>>> import numpy as np
>>> import numpy.linalg as la
>>> np.set_printoptions(precision=3, suppress=True, linewidth=200)
>>> rd = lambda a: np.round(a, 3) + 0
>>> feats = np.loadtxt("test16.csv", delimiter=",")
>>> rd(feats)
array([[-0.552, -1.388, -1.721,  0.814,  0.799, -0.223, -1.587, -0.896,  0.375,  0.956,  2.037, -0.712,  0.537,  0.368],
       [-1.379, -0.995, -1.353, -0.984,  0.277,  0.364,  2.407,  0.781,  1.618,  0.116,  0.104,  0.218, -0.645,  0.768],
       [ 1.793, -0.052, -0.549, -0.158,  0.389,  1.724,  0.675,  0.019, -1.116,  0.671,  0.269,  1.313,  1.366,  1.876],
       [-0.138, -0.579, -0.13 , -0.385,  1.658,  0.438, -0.209,  0.887, -1.009, -0.3  ,  0.926,  2.132, -0.906, -2.093],
       [ 0.69 , -2.674,  1.119, -1.614, -0.121, -0.315, -1.226,  0.13 ,  0.122,  0.66 , -1.153,  0.097, -0.771,  0.707],
       [-0.828,  0.703,  1.324, -1.308, -0.457, -1.076,  0.079, -1.817,  0.421, -0.135,  1.614,  1.746,  0.147,  0.9  ],
       [ 0.552, -0.314, -0.171,  1.153,  2.345, -0.985,  0.553, -1.815,  0.486, -1.04 , -1.528,  0.458, -0.252,  0.492],
       [ 0.276, -0.544,  0.754,  0.823, -0.585,  2.322, -0.803, -0.304,  1.993, -1.881,  0.452,  0.412, -0.14 , -0.103],
       [-1.931, -0.372,  2.161,  1.75 ,  0.839,  0.78 ,  0.336,  0.538, -0.636,  1.198,  0.   , -0.063, -0.106,  0.912],
       [ 0.   ,  1.392,  0.234, -0.983,  1.839, -0.383, -1.352,  1.925,  0.71 , -0.875,  0.384, -0.537,  0.016,  1.508],
       [-1.241, -0.416, -0.661,  0.572, -0.719, -0.88 , -0.898,  0.995,  0.432, -0.359, -1.357,  1.794,  2.249, -0.013],
       [-0.552,  0.314,  0.592, -1.63 ,  1.292,  1.194,  0.079, -0.948,  0.675,  0.838, -0.624, -0.914,  2.023, -1.454],
       [-1.379, -0.84 , -0.313, -0.811, -0.091,  0.478,  0.094, -0.507, -2.224, -2.4  ,  0.034, -0.955,  0.446,  0.561],
       [-1.241,  1.286, -1.296, -0.452, -0.194,  1.361, -1.401, -0.978, -0.29 ,  0.815, -1.434,  0.691, -1.597,  0.53 ]])
>>> rng = np.random.default_rng(97461)
>>> lab = rng.permutation(14)
>>> lab
array([10, 12,  5,  0,  7,  1,  3,  9,  2, 11,  6,  8, 13,  4])
>>> A2 = feats[lab][:, lab]
>>> rd(np.trace(A2))
np.float64(-6.234)
>>> np.allclose(A2, feats)
False
>>> rd(np.diag(A2))
array([-1.357,  0.446, -1.076, -0.552, -0.304, -0.995, -0.385, -0.875, -0.549, -0.914,  0.553, -0.636,  0.53 , -0.121])
>>> rd(np.sort(np.abs(la.eigvals(A2))))
array([4., 4., 4., 4., 4., 4., 4., 4., 4., 4., 4., 4., 4., 4.])
>>> x = np.array([-5, 5, -4, -8, -1, -6, 3, 0, 6, -5, -4, -9, 9, -6])
>>> rd(feats @ np.eye(14)[2])
array([-1.721, -1.353, -0.549, -0.13 ,  1.119,  1.324, -0.171,  0.754,  2.161,  0.234, -0.661,  0.592, -0.313, -1.296])
>>> (feats @ x).argmax()
np.int64(11)
>>> W0 = np.loadtxt("sample2.csv", delimiter=",")
>>> W0
array([[-1.,  2.,  2., -1., 10.,  0.,  2., -1., -1.],
       [ 1., -1.,  2., -1., -5.,  2.,  1.,  1., -1.],
       [ 1.,  1.,  0.,  0.,  5., -2.,  1., -2.,  2.],
       [-2.,  1., -2.,  1.,  5.,  2., -2.,  2.,  2.],
       [ 1.,  1., -1., -1.,  5.,  1.,  0.,  2., -1.],
       [ 1.,  0., -2.,  1.,  0.,  1., -1.,  1.,  0.],
       [ 2.,  0., -1.,  2.,  0.,  0., -1., -1., -1.]])
>>> # column 4 is much longer than the rest
>>> def softmax(z):
...     e = np.exp(z - z.max(axis=-1, keepdims=True))
...     return e / e.sum(axis=-1, keepdims=True)
... 
>>> rd(softmax(W0).sum(axis=1))
array([1., 1., 1., 1., 1., 1., 1.])
>>> S = W0 @ W0.T / np.sqrt(9)
>>> softmax(S).round(6).argmax(axis=1)
array([0, 1, 0, 3, 0, 3, 6])
>>> rd(softmax(S)[2] @ W0)
array([-0.974,  1.987,  1.974, -0.987,  9.935, -0.026,  1.987, -1.013, -0.961])
>>> A2 = W0 / la.norm(W0, axis=1, keepdims=True)
>>> G = A2 @ A2.T
>>> rd(G[5])
array([-0.279, -0.107, -0.211,  0.42 ,  0.282,  1.   ,  0.577])
>>> (np.abs(G) > 0.9).astype(int)
array([[1, 0, 0, 0, 0, 0, 0],
       [0, 1, 0, 0, 0, 0, 0],
       [0, 0, 1, 0, 0, 0, 0],
       [0, 0, 0, 1, 0, 0, 0],
       [0, 0, 0, 0, 1, 0, 0],
       [0, 0, 0, 0, 0, 1, 0],
       [0, 0, 0, 0, 0, 0, 1]])
>>> (G - 2 * np.eye(7)).round(6).argmax(axis=1)
array([2, 5, 0, 4, 0, 6, 5])
>>> A2 = W0[0, 0] * W0[1:] - np.outer(W0[1:, 0], W0[0])
>>> A2
array([[  0.,  -1.,  -4.,   2.,  -5.,  -2.,  -3.,   0.,   2.],
       [  0.,  -3.,  -2.,   1., -15.,   2.,  -3.,   3.,  -1.],
       [  0.,   3.,   6.,  -3.,  15.,  -2.,   6.,  -4.,  -4.],
       [  0.,  -3.,  -1.,   2., -15.,  -1.,  -2.,  -1.,   2.],
       [  0.,  -2.,   0.,   0., -10.,  -1.,  -1.,   0.,   1.],
       [  0.,  -4.,  -3.,   0., -20.,  -0.,  -3.,   3.,   3.]])
>>> W0[:, 0] / W0[0, 0]
array([ 1., -1., -1.,  2., -1., -1., -2.])
>>> T = np.stack([A2, -2 * A2, A2[::-1]])
>>> (T @ A2.T).shape
(3, 6, 6)
>>> la.matrix_rank(T)
array([6, 6, 6])
>>> la.matrix_rank(T.reshape(3, -1))
np.int64(2)
>>> rd(la.norm(T, axis=(1, 2)))
array([38.523, 77.045, 38.523])
>>> np.einsum("bij,cij->bc", T, T)
array([[ 1484., -2968.,    54.],
       [-2968.,  5936.,  -108.],
       [   54.,  -108.,  1484.]])
>>> A = np.loadtxt("data.csv", delimiter=",")
>>> rd(A)
array([[-0.177, -0.449,  0.417,  0.225,  0.472, -0.151,  0.024,  0.162, -0.164,  0.035,  0.057, -0.443,  0.204,  0.04 ],
       [ 0.025, -0.413,  0.155,  0.042, -0.215, -0.263, -0.319, -0.087, -0.013, -0.426,  0.175,  0.147, -0.548,  0.208],
       [ 0.481, -0.065, -0.286,  0.241, -0.287, -0.116, -0.138,  0.141, -0.572,  0.09 , -0.162, -0.321, -0.021, -0.159],
       [-0.152, -0.239,  0.208, -0.054, -0.345, -0.218, -0.115, -0.469, -0.024,  0.494,  0.176,  0.106,  0.155, -0.404],
       [-0.633,  0.364, -0.036,  0.098,  0.11 ,  0.094, -0.236,  0.065, -0.476,  0.06 ,  0.061,  0.015, -0.34 , -0.16 ],
       [-0.177,  0.033,  0.066, -0.338, -0.133, -0.441,  0.1  ,  0.325,  0.073, -0.38 , -0.32 , -0.036,  0.102, -0.507],
       [-0.203,  0.135, -0.057, -0.221, -0.303, -0.092, -0.427,  0.053, -0.086, -0.153,  0.19 , -0.173,  0.562,  0.437],
       [ 0.025,  0.266,  0.128,  0.576,  0.066, -0.28 , -0.421, -0.034,  0.329,  0.072, -0.422,  0.136,  0.089,  0.03 ],
       [ 0.38 ,  0.201,  0.214,  0.006,  0.307,  0.145, -0.301, -0.057, -0.123, -0.326,  0.417,  0.226,  0.217, -0.408],
       [-0.101,  0.209, -0.244,  0.389, -0.154, -0.199,  0.237, -0.038,  0.33 , -0.158,  0.532, -0.41 , -0.063, -0.16 ],
       [-0.025,  0.187,  0.234,  0.257, -0.114, -0.243,  0.534, -0.268, -0.409, -0.253, -0.036,  0.303,  0.198,  0.227],
       [-0.025,  0.045, -0.106, -0.146,  0.17 ,  0.117, -0.077, -0.723, -0.007, -0.321, -0.328, -0.423, -0.03 , -0.058],
       [-0.177, -0.364, -0.692,  0.118,  0.326, -0.196, -0.039, -0.081, -0.061, -0.079,  0.035,  0.353,  0.229, -0.054],
       [ 0.228,  0.302, -0.052, -0.359,  0.372, -0.621, -0.016, -0.085, -0.055,  0.288,  0.147, -0.065, -0.201,  0.204]])
>>> # keeps lengths
>>> rd(la.svd(A, compute_uv=False))
array([1., 1., 1., 1., 1., 1., 1., 1., 1., 1., 1., 1., 1., 1.])
>>> rd(la.norm(A, axis=0))
array([1., 1., 1., 1., 1., 1., 1., 1., 1., 1., 1., 1., 1., 1.])
>>> rd(A[:, 5] @ A[:, 8])
np.float64(0.0)
>>> sv = 20 * 0.9 ** np.arange(6)
>>> F = rng.normal(size=(24, 6)) * rng.permutation(sv)
>>> rd(F)
array([[ 11.494, -18.534,   8.282,  20.336,   0.465,  -3.019],
       [  7.979,   5.523,  11.087,   8.684,  -3.635, -14.083],
       [ -1.444,  -1.33 ,   5.439,   3.427,   4.966,  -8.283],
       [ -6.065, -14.401,  15.936,  -2.747,   4.718,   5.796],
       [ -4.734,  14.263,  -5.948, -29.197,   5.232,  30.068],
       [-12.78 , -29.636,  -8.051,  -3.436, -18.538, -10.988],
       [ 21.531,  51.939,  11.295, -15.445, -10.877, -14.169],
       [-21.778,   5.004,   2.032,   0.345,   7.911,   5.204],
       [  2.838,  -5.018, -16.582,  10.522,  -8.602, -30.048],
       [ -1.189, -16.153,   0.06 ,  -1.852,  -2.633,  17.382],
       [-19.941,  -1.154,  -1.834,  -6.531,  -4.018,   5.157],
       [  3.361, -29.508,  13.403, -18.344,  13.518,  22.293],
       [  3.556,   5.816,   2.319,  -2.167, -13.673,  20.198],
       [ 17.491, -14.014,  -9.089,  -7.288,  -4.922,  -3.096],
       [-39.278,  -2.775,   8.251, -25.108,  -2.933, -12.509],
       [  2.123,  16.295,  -1.476,   0.347,  -7.753, -42.145],
       [  4.53 ,  29.931,  -0.166, -25.267,   1.916,  -1.583],
       [-23.509,  28.387,  15.127,  -6.032,  -8.796,  10.26 ],
       [  5.99 , -13.713,  -9.488, -10.69 ,  10.408,   8.523],
       [ -8.111, -19.417,  -7.492,  -7.46 , -11.173, -10.257],
       [ 15.568,   4.398, -24.097,   8.452,  -6.772, -23.42 ],
       [  9.405, -18.55 , -22.42 ,  38.097,   5.584,   0.248],
       [  7.75 , -12.062,  10.19 , -32.2  ,   8.239,  -2.637],
       [ -6.288,   7.547,   8.857,   0.776,  -5.172,  -4.463]])
>>> D = la.norm(F[:, None] - F[None], axis=-1)
>>> D.shape
(24, 24)
>>> np.unravel_index(D.round(6).argmax(), D.shape)
(np.int64(6), np.int64(21))
>>> la.matrix_rank(D ** 2)
np.int64(8)
>>> rd(D[:5, :5])
array([[ 0.   , 29.563, 28.378, 31.821, 71.502],
       [29.563,  0.   , 17.404, 34.833, 63.176],
       [28.378, 17.404,  0.   , 23.212, 54.026],
       [31.821, 34.833, 23.212,  0.   , 50.905],
       [71.502, 63.176, 54.026, 50.905,  0.   ]])
>>> D.mean(axis=1).argmax()
np.int64(6)
